% ipython --no-banner

In [1]: import numpy as np

In [2]: import numpy.linalg as la

In [3]: np.set_printoptions(precision=1, suppress=True, linewidth=200)

In [4]: W0 = np.load("layer5.npy")

In [5]: print(W0)
[[ 10.5  -2.6 -10.5]
 [  5.6  -1.5  -5.8]
 [ -8.3  -0.2   1. ]
 [  1.1   0.8   1.5]
 [ -5.    0.3   2.6]
 [ -8.2   0.3   3.2]
 [ -9.1   2.4  10.8]
 [  1.2  -1.3  -4.2]
 [  1.   -0.2  -1.9]
 [ -5.    1.5   5.1]
 [ 13.2  -3.6 -12.1]
 [  9.   -0.9  -5.8]
 [ -4.9   1.9   5.3]
 [ -6.3   2.2   7.4]
 [ -6.9   2.5   6.1]
 [  8.6  -0.8  -2.2]
 [-20.8   4.1  14.9]
 [-12.7   1.6   7.3]
 [-14.1   4.2  13.5]
 [  1.3  -1.3  -3.6]
 [ -1.7   0.6   1.9]
 [  9.7  -4.   -8.8]]

In [6]: x0 = np.array([0, 8, 9])

In [7]: rhs = W0 @ x0

In [8]: print(np.round(la.solve(W0.T @ W0, W0.T @ rhs), 1) + 0)
[0. 8. 9.]

In [9]: rng = np.random.default_rng(18348)

In [10]: rhs = rhs + 0.1 * rng.normal(size=22)

In [11]: print(rhs)
[-115.2  -64.3    7.3   20.    25.7   31.3  116.4  -48.3  -18.7   57.9 -137.5  -59.3   62.8   84.2   74.7  -26.1  167.    78.5  155.   -42.8   21.8 -111.2]

In [12]: coef, *_ = la.lstsq(W0, rhs)

In [13]: print([round(float(la.norm(la.solve(W0.T @ W0 + lam * np.eye(3), W0.T @ rhs))), 2) for lam in (0, 1, 10, 100)])
[12.03, 11.69, 10.63, 7.99]

In [14]: C = W0[[8, 14]].astype(float)

In [15]: for _ in range(3):
    ...:     labels = la.norm(W0[:, None] - C, axis=-1).argmin(axis=1)
    ...:     C = np.array([W0[labels == j].mean(axis=0) for j in range(2)])
    ...: 

In [16]: print(labels)
[0 0 1 0 1 1 1 0 0 1 0 0 1 1 1 0 1 1 1 0 1 0]

In [17]: print(C[1] - C[0])
[-14.7   3.3  11.9]

In [18]: print(C)
[[ 6.1 -1.5 -5.3]
 [-8.6  1.8  6.6]]

In [19]: J = np.load("out12.npy")

In [20]: print(J)
[[ 4  9  8]
 [10 15 14]
 [ 2  7  6]]

In [21]: gram = J.T @ J

In [22]: print(la.matrix_rank(gram))
2

In [23]: print(gram)
[[120 200 184]
 [200 355 324]
 [184 324 296]]

In [24]: print(np.round(la.svd(J, compute_uv=False) ** 2, 1) + 0)
[765.3   5.7   0. ]

In [25]: print(np.allclose(gram, gram.T))
True

In [26]: print(round(float(la.norm(gram) ** 2 / la.norm(gram, 2) ** 2), 1))
1.0

In [27]: print(round(la.norm(gram[1], 1), 1), np.round(la.norm(gram[1], np.inf), 1))
879.0 355.0

In [28]: print(la.norm(gram, axis=0))
[297.1 520.6 475.9]

In [29]: print(np.round(la.norm(gram, 1), 1), np.round(la.norm(gram, np.inf), 1))
879.0 879.0

In [30]: print(la.norm(gram, axis=1))
[297.1 520.6 475.9]

In [31]: def softmax(z):
    ...:     e = np.exp(z - z.max(axis=-1, keepdims=True))
    ...:     return e / e.sum(axis=-1, keepdims=True)
    ...: 

In [32]: print(np.round(softmax(10 * J[2]), 1) + 0)
[0. 1. 0.]

In [33]: print(softmax(J).sum(axis=1))
[1. 1. 1.]

In [34]: scores = J @ J.T / np.sqrt(3)

In [35]: print(softmax(scores).round(6).argmax(axis=1))
[1 1 1]

In [36]: print(softmax(scores)[2] @ J)
[10. 15. 14.]

In [37]: print(np.round(softmax(scores), 1) + 0)
[[0. 1. 0.]
 [0. 1. 0.]
 [0. 1. 0.]]

In [38]: print(np.round(softmax(scores + np.triu(np.full(scores.shape, -np.inf), 1)), 1) + 0)
[[1. 0. 0.]
 [0. 1. 0.]
 [0. 1. 0.]]

In [39]: print(np.abs(np.diag(la.qr(J)[1])) > 1e-9)
[ True  True False]

In [40]: print(np.round(np.trace(la.pinv(J) @ J), 1))
2.0

In [41]: print(la.lstsq(J[:-1].T, J[-1])[2])
2

In [42]: print(np.allclose(J[:-1].T @ la.lstsq(J[:-1].T, J[-1])[0], J[-1]))
True

In [43]: print(np.unique(J.round(6), axis=0).shape)
(3, 3)

In [44]: U, s = la.svd(J)
---------------------------------------------------------------------------
ValueError                                Traceback (most recent call last)
Cell In[44], line 1
----> 1 U, s = la.svd(J)

ValueError: too many values to unpack (expected 2)

In [45]: U, s, Vt = la.svd(J, full_matrices=False)

In [46]: print(np.round(U.T @ U, 1) + 0)
[[1. 0. 0.]
 [0. 1. 0.]
 [0. 0. 1.]]

In [47]: print(round(np.sqrt((s ** 2).sum()), 1), np.round(la.norm(J), 1))
27.8 27.8

In [48]: print(np.allclose(U * s @ Vt, J))
True

In [49]: print(U.shape, s.shape, Vt.shape)
(3, 3) (3,) (3, 3)

In [50]: print(np.round(Vt @ Vt.T, 1) + 0)
[[1. 0. 0.]
 [0. 1. 0.]
 [0. 0. 1.]]

In [51]: print((s > 1e-8).sum())
2

In [52]: print(s.round(1) + 0)
[27.7  2.4  0. ]

In [53]: print(np.round(U.T @ J @ Vt.T, 1) + 0)
[[27.7  0.   0. ]
 [ 0.   2.4  0. ]
 [ 0.   0.   0. ]]

In [54]: m1 = np.load("sample4.npy")

In [55]: print(m1)
[[13 -5  1 12]
 [-5 13  7  0]
 [ 1  7  6  5]
 [12  0  5 14]]

In [56]: th = np.radians(30)

In [57]: r_ = np.eye(4)

In [58]: r_[2, 2] = r_[3, 3] = np.cos(th)

In [59]: r_[2, 3], r_[3, 2] = -np.sin(th), np.sin(th)

In [60]: print(r_)
[[ 1.   0.   0.   0. ]
 [ 0.   1.   0.   0. ]
 [ 0.   0.   0.9 -0.5]
 [ 0.   0.   0.5  0.9]]

In [61]: out = m1 @ r_.T

In [62]: print(out)
[[13.  -5.  -5.1 10.9]
 [-5.  13.   6.1  3.5]
 [ 1.   7.   2.7  7.3]
 [12.   0.  -2.7 14.6]]

In [63]: print(np.allclose(la.norm(m1, axis=1), la.norm(out, axis=1)))
True

In [64]: print(round(la.norm(m1, 2) / la.norm(m1), 1))
0.8

In [65]: print([round(float(x), 1) for x in la.svd(m1, compute_uv=False)[:3]])
[26.8, 18.5, 0.8]

In [66]: print(np.argsort(-la.norm(m1, axis=0).round(6), kind="stable")[:3])
[3 0 1]

In [67]: F = np.array([[1.1, 0.0, 3.0],
    ...:     [1.0, 0.1, 2.8],
    ...:     [1.0, 0.0, 3.2],
    ...:     [0.9, 0.0, 3.1],
    ...:     [0.8, 0.0, 2.9],
    ...:     [0.8, -0.1, 2.9],
    ...:     [1.1, -0.2, 3.0],
    ...:     [2.1, -0.9, -2.9],
    ...:     [2.1, -0.9, -3.0],
    ...:     [2.0, -1.0, -3.0],
    ...:     [2.0, -0.9, -3.1],
    ...:     [2.0, -1.1, -2.9],
    ...:     [1.9, -1.1, -2.9],
    ...:     [2.0, -1.0, -3.2],
    ...:     [-1.2, -3.1, -1.0],
    ...:     [-1.0, -3.1, -0.8],
    ...:     [-1.1, -2.9, -0.9],
    ...:     [-0.9, -3.0, -1.1],
    ...:     [-0.9, -2.9, -1.0],
    ...:     [-0.9, -2.9, -1.0],
    ...:     [-0.9, -3.0, -1.0]])

In [68]: Xs = (F - F.mean(axis=0)) / F.std(axis=0)

In [69]: print(Xs.std(axis=0))
[1. 1. 1.]

In [70]: print(np.argwhere(np.abs(Xs) > 2))
[]

In [71]: coef = la.lstsq(np.delete(Xs, 0, axis=1), Xs[:, 0])[0]

In [72]: print(np.abs(coef).argmax())
0

In [73]: U, s = la.svd(F)
---------------------------------------------------------------------------
ValueError                                Traceback (most recent call last)
Cell In[73], line 1
----> 1 U, s = la.svd(F)

ValueError: too many values to unpack (expected 2)

In [74]: U, s, Vt = la.svd(F, full_matrices=False)

In [75]: print(np.round(U.T @ F @ Vt.T, 1) + 0)
[[12.4  0.   0. ]
 [ 0.   7.7  0. ]
 [ 0.   0.   5.6]]

In [76]: print(np.cumsum(s ** 2) / np.sum(s ** 2))
[0.6 0.9 1. ]

In [77]: print(np.abs(U[:, 0]).round(6).argmax())
13

In [78]: print(U.shape, s.shape, Vt.shape)
(21, 3) (3,) (3, 3)

In [79]: print(np.abs(Vt[0]))
[0.1 0.4 0.9]

In [80]: print(np.round(Vt @ Vt.T, 1) + 0)
[[1. 0. 0.]
 [0. 1. 0.]
 [0. 0. 1.]]

In [81]: print((s > 1e-8).sum())
3

In [82]: print(np.allclose(U * s @ Vt, F))
True

In [83]: out = F / np.sqrt((F ** 2).mean(axis=1, keepdims=True))

In [84]: print(la.matrix_rank(F - F.mean(axis=1, keepdims=True)))
2

In [85]: print(F - F.mean(axis=1, keepdims=True))
[[-0.3 -1.4  1.6]
 [-0.3 -1.2  1.5]
 [-0.4 -1.4  1.8]
 [-0.4 -1.3  1.8]
 [-0.4 -1.2  1.7]
 [-0.4 -1.3  1.7]
 [-0.2 -1.5  1.7]
 [ 2.7 -0.3 -2.3]
 [ 2.7 -0.3 -2.4]
 [ 2.7 -0.3 -2.3]
 [ 2.7 -0.2 -2.4]
 [ 2.7 -0.4 -2.2]
 [ 2.6 -0.4 -2.2]
 [ 2.7 -0.3 -2.5]
 [ 0.6 -1.3  0.8]
 [ 0.6 -1.5  0.8]
 [ 0.5 -1.3  0.7]
 [ 0.8 -1.3  0.6]
 [ 0.7 -1.3  0.6]
 [ 0.7 -1.3  0.6]
 [ 0.7 -1.4  0.6]]

In [86]: r0, r1 = F[14], F[5]

In [87]: print(round(r0 @ r0, 1))
12.0

In [88]: p = (r0 @ r1) / (r0 @ r0) * r0

In [89]: print((r1 - p) @ r0)
0.0

In [90]: print(r1 - p)
[ 0.4 -1.   2.6]

In [91]: arr = np.load("a.npy")

In [92]: print(arr)
[[-2. -1.  1.  0.]
 [ 0.  1.  2.  0.]
 [ 3. -5.  3.  0.]
 [ 0.  0.  0.  0.]]

In [93]: out = np.array([[-1, 5, -5], [0, -5, 2], [-5, -5, 5], [1, 5, 5]])

In [94]: print(out.T @ arr.T)
[[ -3. -10. -18.   0.]
 [-10. -15.  25.   0.]
 [ 13.  12. -10.   0.]]

In [95]: print(arr @ out)
[[ -3. -10.  13.]
 [-10. -15.  12.]
 [-18.  25. -10.]
 [  0.   0.   0.]]

In [96]: print(la.matrix_rank(np.vstack([arr, out.T])))
4

In [97]: print(np.vstack([arr, out.T]).shape)
(7, 4)

In [98]: print(np.einsum("ik,kj->ji", arr, out))
[[ -3. -10. -18.   0.]
 [-10. -15.  25.   0.]
 [ 13.  12. -10.   0.]]

In [99]: U, s, Vt = la.svd(arr)

In [100]: evecs = Vt[:(s > 1e-8).sum()]

In [101]: x0 = arr[2] + -2 * arr[3] + rng.integers(2) * np.eye(4)[0]

In [102]: print(x0)
[ 3. -5.  3.  0.]

In [103]: print(np.round(evecs.T @ evecs, 1) + 0)
[[1. 0. 0. 0.]
 [0. 1. 0. 0.]
 [0. 0. 1. 0.]
 [0. 0. 0. 0.]]

In [104]: X = np.load("run19.npy")

In [105]: print(X.round(1) + 0)
[[ 17.4   3.8  -9. ]
 [  7.7  15.8  -9.6]
 [ 17.6  -8.4  -4.3]
 [-11.3  16.4  -1.6]
 [  7.7  15.8  -9.6]
 [-10.6 -13.7  10. ]
 [-13.5  14.8   0. ]
 [  1.7  18.2  -8. ]
 [-17.7  -3.1   8.9]
 [ 16.4   6.3  -9.6]
 [ -6.8  18.3  -4.3]
 [ 17.6  -8.4  -4.3]
 [ 16.3   6.5  -9.6]
 [-18.3   6.1   5.5]
 [-16.5  -6.1   9.5]
 [-18.3  -0.4   8.1]
 [  4.7  17.3  -8.9]
 [-18.4   0.5   7.8]
 [  6.1 -18.5   4.7]
 [-15.   -8.7   9.9]
 [-16.8  -5.5   9.4]
 [-17.2   9.6   3.6]
 [ 17.9   2.3  -8.6]
 [ 18.3  -6.1  -5.5]
 [-16.3  -6.4   9.6]]

In [106]: rk = la.matrix_rank(X)

In [107]: print(rk)
2

In [108]: null = la.svd(X)[2][rk:].T

In [109]: print(null[:, 0] / null[np.abs(null[:, 0]).round(6).argmax(), 0])
[0.4 0.4 1. ]

In [110]: print(np.allclose(X @ null, 0))
True

In [111]: print([int(la.matrix_rank(X[:, :j + 1])) for j in range(3)])
[1, 2, 2]

In [112]: print([int(la.matrix_rank(np.delete(X, i, axis=0))) for i in range(25)])
[2, 2, 2, 2, 2, 2, 2, 2, 2, 2, 2, 2, 2, 2, 2, 2, 2, 2, 2, 2, 2, 2, 2, 2, 2]

In [113]: D = la.norm(X[:, None] - X[None], axis=-1)

In [114]: print(D[12].round(6).argsort(kind="stable")[:4])
[12  9  0 22]

In [115]: print(np.unravel_index(D.round(6).argmax(), D.shape))
(np.int64(13), np.int64(23))

In [116]: print((D + 1e9 * np.eye(25)).round(6).argmin(axis=1))
[22  4 11  6  1 19  3 16 20 12  3  2  9 21 24 17  7 15  2 24 14 13  0 11 14]

In [117]: print(D[:5, :5].round(1) + 0)
[[ 0.  15.4 13.1 32.3 15.5]
 [15.4  0.  26.6 20.6  0. ]
 [13.1 26.6  0.  38.2 26.7]
 [32.3 20.6 38.2  0.  20.6]
 [15.5  0.  26.7 20.6  0. ]]

In [118]: print(np.flatnonzero(D[12] < D.mean() / 2))
[ 0  9 12 22]

In [119]: print(la.norm(X, axis=1))
[20. 20. 20. 20. 20. 20. 20. 20. 20. 20. 20. 20. 20. 20. 20. 20. 20. 20. 20. 20. 20. 20. 20. 20. 20.]

In [120]: gram = np.cov(X, rowvar=False)

In [121]: print(X.std(axis=0))
[14.6 10.8  7.7]

In [122]: print(gram.shape)
(3, 3)

In [123]: print(np.median(X, axis=0))
[-6.8  2.3 -1.6]

In [124]: print(np.argwhere(np.triu(np.abs(np.corrcoef(X.T)) > 0.8, 1)))
[[0 2]]

In [125]: print(round(np.corrcoef(X[:, 2], X[:, 1])[0, 1], 1))
-0.6

In [126]: q, evecs = la.qr(W0[:, :1])[0], la.qr(W0[:, 1:])[0]

In [127]: s = la.svd(q.T @ evecs, compute_uv=False)

In [128]: print(np.round(la.norm(q @ q.T - evecs @ evecs.T, 2), 1))
1.0

In [129]: print((s > 0.9).sum())
1
